>>> import numpy as np
>>> np.set_printoptions(precision=3, suppress=True, linewidth=140)
>>> F = np.loadtxt("a.csv", delimiter=",")
>>> F
array([[1.   , 0.9  , 0.81 , 0.729, 0.656, 0.59 , 0.531, 0.478, 0.43 ],
       [0.9  , 1.   , 0.9  , 0.81 , 0.729, 0.656, 0.59 , 0.531, 0.478],
       [0.81 , 0.9  , 1.   , 0.9  , 0.81 , 0.729, 0.656, 0.59 , 0.531],
       [0.729, 0.81 , 0.9  , 1.   , 0.9  , 0.81 , 0.729, 0.656, 0.59 ],
       [0.656, 0.729, 0.81 , 0.9  , 1.   , 0.9  , 0.81 , 0.729, 0.656],
       [0.59 , 0.656, 0.729, 0.81 , 0.9  , 1.   , 0.9  , 0.81 , 0.729],
       [0.531, 0.59 , 0.656, 0.729, 0.81 , 0.9  , 1.   , 0.9  , 0.81 ],
       [0.478, 0.531, 0.59 , 0.656, 0.729, 0.81 , 0.9  , 1.   , 0.9  ],
       [0.43 , 0.478, 0.531, 0.59 , 0.656, 0.729, 0.81 , 0.9  , 1.   ]])
>>> # symmetric
>>> A2 = F / np.linalg.norm(F, axis=1, keepdims=True)
>>> G = A2 @ A2.T
>>> np.argwhere(np.triu(np.abs(G) > 0.95, 1))
array([[0, 1],
       [0, 2],
       [0, 3],
       [0, 4],
       [1, 2],
       [1, 3],
       [1, 4],
       [2, 3],
       [2, 4],
       [2, 5],
       [3, 4],
       [3, 5],
       [3, 6],
       [4, 5],
       [4, 6],
       [4, 7],
       [4, 8],
       [5, 6],
       [5, 7],
       [5, 8],
       [6, 7],
       [6, 8],
       [7, 8]])
>>> G[8]
array([0.866, 0.882, 0.905, 0.929, 0.952, 0.972, 0.987, 0.997, 1.   ])
>>> (np.abs(G) > 0.9).astype(int)
array([[1, 1, 1, 1, 1, 1, 1, 0, 0],
       [1, 1, 1, 1, 1, 1, 1, 0, 0],
       [1, 1, 1, 1, 1, 1, 1, 1, 1],
       [1, 1, 1, 1, 1, 1, 1, 1, 1],
       [1, 1, 1, 1, 1, 1, 1, 1, 1],
       [1, 1, 1, 1, 1, 1, 1, 1, 1],
       [1, 1, 1, 1, 1, 1, 1, 1, 1],
       [0, 0, 1, 1, 1, 1, 1, 1, 1],
       [0, 0, 1, 1, 1, 1, 1, 1, 1]])
>>> round(np.linalg.det(F), 3)
np.float64(0.0)
>>> np.linalg.determinant(F)
Traceback (most recent call last):
  File "<python-input-11>", line 1, in <module>
    np.linalg.determinant(F)
    ^^^^^^^^^^^^^^^^^^^^^
AttributeError: module 'numpy.linalg' has no attribute 'determinant'
>>> np.trace(F)
np.float64(9.0)
>>> rng = np.random.default_rng(7500)
>>> A2 = F + rng.integers(-2, 3, (9, 1)) @ rng.integers(-2, 3, (1, 9))
>>> A2
array([[ 0.   , -1.1  ,  2.81 ,  2.729, -1.344,  2.59 , -1.469, -1.522, -1.57 ],
       [ 1.9  ,  3.   , -1.1  , -1.19 ,  2.729, -1.344,  2.59 ,  2.531,  2.478],
       [-0.19 , -1.1  ,  3.   ,  2.9  , -1.19 ,  2.729, -1.344, -1.41 , -1.469],
       [ 0.729,  0.81 ,  0.9  ,  1.   ,  0.9  ,  0.81 ,  0.729,  0.656,  0.59 ],
       [ 0.656,  0.729,  0.81 ,  0.9  ,  1.   ,  0.9  ,  0.81 ,  0.729,  0.656],
       [-0.41 , -1.344,  2.729,  2.81 , -1.1  ,  3.   , -1.1  , -1.19 , -1.271],
       [ 2.531,  4.59 , -3.344, -3.271,  4.81 , -3.1  ,  5.   ,  4.9  ,  4.81 ],
       [ 0.478,  0.531,  0.59 ,  0.656,  0.729,  0.81 ,  0.9  ,  1.   ,  0.9  ],
       [ 1.43 ,  2.478, -1.469, -1.41 ,  2.656, -1.271,  2.81 ,  2.9  ,  3.   ]])
>>> np.round(np.linalg.svd(A2 - F, compute_uv=False), 3) + 0
array([17.234,  0.   ,  0.   ,  0.   ,  0.   ,  0.   ,  0.   ,  0.   ,  0.   ])
>>> np.linalg.matrix_rank(A2 - F, tol=1e-8)
np.int64(1)
>>> np.abs(A2 - F).sum(axis=1)
array([17., 17., 17.,  0.,  0., 17., 34.,  0., 17.])
